% ipython --no-banner

In [1]: import numpy as np

In [2]: from numpy import linalg as LA

In [3]: np.set_printoptions(suppress=True, linewidth=160)

In [4]: arr = np.loadtxt("arr.csv", delimiter=",")

In [5]: arr
Out[5]: 
array([[ 2., -1.,  0.,  0.],
       [ 1., -3.,  0.,  0.],
       [ 0.,  0.,  2., -1.],
       [ 0.,  0.,  1., -3.]])

In [6]: rng = np.random.default_rng(217446)

In [7]: lab = rng.permutation(4)

In [8]: lab
Out[8]: array([0, 3, 2, 1])

In [9]: M2 = arr[lab][:, lab]

In [10]: np.trace(M2)
Out[10]: np.float64(-2.0)

In [11]: np.round(np.sort(np.abs(LA.eigvals(M2))), 2)
Out[11]: array([1.79, 1.79, 2.79, 2.79])

In [12]: np.diag(M2)
Out[12]: array([ 2., -3.,  2., -3.])

In [13]: np.round(LA.det(M2), 2), np.round(LA.det(arr[lab]), 2)
Out[13]: (np.float64(25.0), np.float64(-25.0))

In [14]: np.allclose(M2, arr)
Out[14]: False

In [15]: M2 = LA.inv(arr)

In [16]: round(LA.slogdet(arr)[0], 2)
Out[16]: np.float64(1.0)

In [17]: np.round(arr @ M2, 2) + 0
Out[17]: 
array([[1., 0., 0., 0.],
       [0., 1., 0., 0.],
       [0., 0., 1., 0.],
       [0., 0., 0., 1.]])

In [18]: left, sig, vt = LA.svd(arr, full_matrices=False)

In [19]: np.round(vt @ vt.T, 2) + 0
Out[19]: 
array([[1., 0., 0., 0.],
       [0., 1., 0., 0.],
       [0., 0., 1., 0.],
       [0., 0., 0., 1.]])

In [20]: np.round(left.T @ left, 2) + 0
Out[20]: 
array([[1., 0., 0., 0.],
       [0., 1., 0., 0.],
       [0., 0., 1., 0.],
       [0., 0., 0., 1.]])

In [21]: np.round(left.T @ arr @ vt.T, 2) + 0
Out[21]: 
array([[3.62, 0.  , 0.  , 0.  ],
       [0.  , 3.62, 0.  , 0.  ],
       [0.  , 0.  , 1.38, 0.  ],
       [0.  , 0.  , 0.  , 1.38]])
